% python3 -q
>>> import numpy as np
>>> from numpy import linalg as LA
>>> np.set_printoptions(precision=1, suppress=True, linewidth=140)
>>> f = np.array([1, 5, 2, 5, 4, 2, 4, 4]) + 0.5
>>> A = np.eye(8) - 2 * np.outer(f, f) / (f @ f)
>>> A
array([[ 1. , -0.1, -0.1, -0.1, -0.1, -0.1, -0.1, -0.1],
       [-0.1,  0.6, -0.2, -0.4, -0.4, -0.2, -0.4, -0.4],
       [-0.1, -0.2,  0.9, -0.2, -0.2, -0.1, -0.2, -0.2],
       [-0.1, -0.4, -0.2,  0.6, -0.4, -0.2, -0.4, -0.4],
       [-0.1, -0.4, -0.2, -0.4,  0.7, -0.2, -0.3, -0.3],
       [-0.1, -0.2, -0.1, -0.2, -0.2,  0.9, -0.2, -0.2],
       [-0.1, -0.4, -0.2, -0.4, -0.3, -0.2,  0.7, -0.3],
       [-0.1, -0.4, -0.2, -0.4, -0.3, -0.2, -0.3,  0.7]])
>>> # equal to its transpose
>>> vec = np.array([-3, 2, 0, 2, 1, -1, 0, -3])
>>> np.abs(LA.eigvals(A))
array([1., 1., 1., 1., 1., 1., 1., 1.])
>>> [p for p in range(1, 25) if np.allclose(LA.matrix_power(A, p), np.eye(8))]
[2, 4, 6, 8, 10, 12, 14, 16, 18, 20, 22, 24]
>>> np.round(A.T @ (A @ vec), 1) + 0
array([-3.,  2.,  0.,  2.,  1., -1.,  0., -3.])
>>> LA.inv(A)
array([[ 1. , -0.1, -0.1, -0.1, -0.1, -0.1, -0.1, -0.1],
       [-0.1,  0.6, -0.2, -0.4, -0.4, -0.2, -0.4, -0.4],
       [-0.1, -0.2,  0.9, -0.2, -0.2, -0.1, -0.2, -0.2],
       [-0.1, -0.4, -0.2,  0.6, -0.4, -0.2, -0.4, -0.4],
       [-0.1, -0.4, -0.2, -0.4,  0.7, -0.2, -0.3, -0.3],
       [-0.1, -0.2, -0.1, -0.2, -0.2,  0.9, -0.2, -0.2],
       [-0.1, -0.4, -0.2, -0.4, -0.3, -0.2,  0.7, -0.3],
       [-0.1, -0.4, -0.2, -0.4, -0.3, -0.2, -0.3,  0.7]])
>>> theta = np.radians(180)
>>> r_ = np.eye(8)
>>> r_[4, 4] = r_[0, 0] = np.cos(theta)
>>> r_[4, 0], r_[0, 4] = -np.sin(theta), np.sin(theta)
>>> r_.round(1) + 0
array([[-1.,  0.,  0.,  0.,  0.,  0.,  0.,  0.],
       [ 0.,  1.,  0.,  0.,  0.,  0.,  0.,  0.],
       [ 0.,  0.,  1.,  0.,  0.,  0.,  0.,  0.],
       [ 0.,  0.,  0.,  1.,  0.,  0.,  0.,  0.],
       [ 0.,  0.,  0.,  0., -1.,  0.,  0.,  0.],
       [ 0.,  0.,  0.,  0.,  0.,  1.,  0.,  0.],
       [ 0.,  0.,  0.,  0.,  0.,  0.,  1.,  0.],
       [ 0.,  0.,  0.,  0.,  0.,  0.,  0.,  1.]])
>>> Y = A @ r_.T
>>> Y
array([[-1. , -0.1, -0.1, -0.1,  0.1, -0.1, -0.1, -0.1],
       [ 0.1,  0.6, -0.2, -0.4,  0.4, -0.2, -0.4, -0.4],
       [ 0.1, -0.2,  0.9, -0.2,  0.2, -0.1, -0.2, -0.2],
       [ 0.1, -0.4, -0.2,  0.6,  0.4, -0.2, -0.4, -0.4],
       [ 0.1, -0.4, -0.2, -0.4, -0.7, -0.2, -0.3, -0.3],
       [ 0.1, -0.2, -0.1, -0.2,  0.2,  0.9, -0.2, -0.2],
       [ 0.1, -0.4, -0.2, -0.4,  0.3, -0.2,  0.7, -0.3],
       [ 0.1, -0.4, -0.2, -0.4,  0.3, -0.2, -0.3,  0.7]])
>>> np.abs(Y - A).max(axis=0)
array([1.9, 0. , 0. , 0. , 1.4, 0. , 0. , 0. ])
>>> round(float(LA.det(r_)), 1), np.trace(r_)
(1.0, np.float64(4.0))
>>> np.allclose(A @ A.T, Y @ Y.T)
True
>>> m1 = np.load("mat.npy")
>>> m1
array([[  8.,  -5.,   5.,  -5.],
       [  4.,  -2.,   4.,  -4.],
       [  7.,  -6.,   8.,  -7.],
       [ 13., -11.,  11., -10.]])
>>> U, sig, Vh = LA.svd(m1)
>>> np.argmax(sig[:-1] / (sig[1:] + 1e-6)) + 1
np.int64(3)
>>> sig
array([29.9,  2.4,  1.6,  0.1])
>>> Y = U[:, :3] @ np.diag(sig[:3]) @ Vh[:3]
>>> np.round(LA.norm(m1 - Y) / LA.norm(m1), 1)
np.float64(0.0)
>>> LA.matrix_rank(m1, rtol=0.05)
np.int64(3)
>>> round(float(LA.norm(m1, 2) / LA.norm(m1)), 1)
1.0
>>> [round(float(x), 1) for x in LA.svd(m1, compute_uv=False)[:3]]
[29.9, 2.4, 1.6]
>>> np.argsort(-LA.norm(m1, axis=0).round(6), kind="stable")[:3]
array([0, 2, 3])
>>> LA.matrix_rank(m1, rtol=0.1)
np.int64(1)
>>> LA.cond(m1) > 100
np.True_
>>> Y = m1 / LA.norm(m1, axis=1, keepdims=True)
>>> C2 = Y @ Y.T
>>> C2[1]
array([1., 1., 1., 1.])
>>> C2
array([[1., 1., 1., 1.],
       [1., 1., 1., 1.],
       [1., 1., 1., 1.],
       [1., 1., 1., 1.]])
>>> (C2 - 2 * np.eye(4)).round(6).argmax(axis=1)
array([3, 2, 3, 0])
>>> np.argwhere(np.triu(np.abs(C2) > 0.95, 1))
array([[0, 1],
       [0, 2],
       [0, 3],
       [1, 2],
       [1, 3],
       [2, 3]])
>>> (np.abs(C2) > 0.9).astype(int)
array([[1, 1, 1, 1],
       [1, 1, 1, 1],
       [1, 1, 1, 1],
       [1, 1, 1, 1]])
>>> feats = np.load("test16.npy")
>>> feats
array([[ 0.8, -0.7,  1.8,  0.6,  1.1,  2. ],
       [ 1.6, -0.5,  0. , -2.2,  0. , -0.9],
       [-0.1,  0.2,  1.1, -1.2, -1.3, -0.2],
       [-1.2, -0.2, -1.6,  0.1, -2.6, -1.1],
       [ 0.5,  0.5, -1.2,  1.9, -0.6, -0.1],
       [-1.2, -0.3, -1.5,  0. , -2.6, -1.1],
       [ 0. ,  0.7, -0.6, -0.9,  0.6, -0.4],
       [ 1.2, -2.6,  0.7, -2.8, -0.7,  0.8]])
>>> vec = np.array([2, 3, 0, -1, -2, -2])
>>> rhs = feats @ vec
>>> rhs
array([-7.3,  5.7,  4.6,  4.3,  2. ,  4.1,  2.6, -2.8])
>>> np.round(LA.solve(feats.T @ feats, feats.T @ rhs), 1) + 0
array([ 2.,  3.,  0., -1., -2., -2.])
>>> rng = np.random.default_rng(95)
>>> rhs = rhs + 0.3 * rng.normal(size=8)
>>> rhs
array([-7.4,  5.6,  5.2,  4.3,  1.8,  4.5,  2.9, -2.7])
>>> c, *_ = LA.lstsq(feats, rhs)
>>> np.round(feats.T @ (rhs - feats @ c), 1) + 0
array([0., 0., 0., 0., 0., 0.])
>>> c.round(1) + 0
array([ 1.9,  3.4,  0. , -1.3, -2.3, -1.6])
>>> round(float(LA.norm(rhs - feats @ c)), 1)
0.3
>>> c.round()
array([ 2.,  3., -0., -1., -2., -2.])
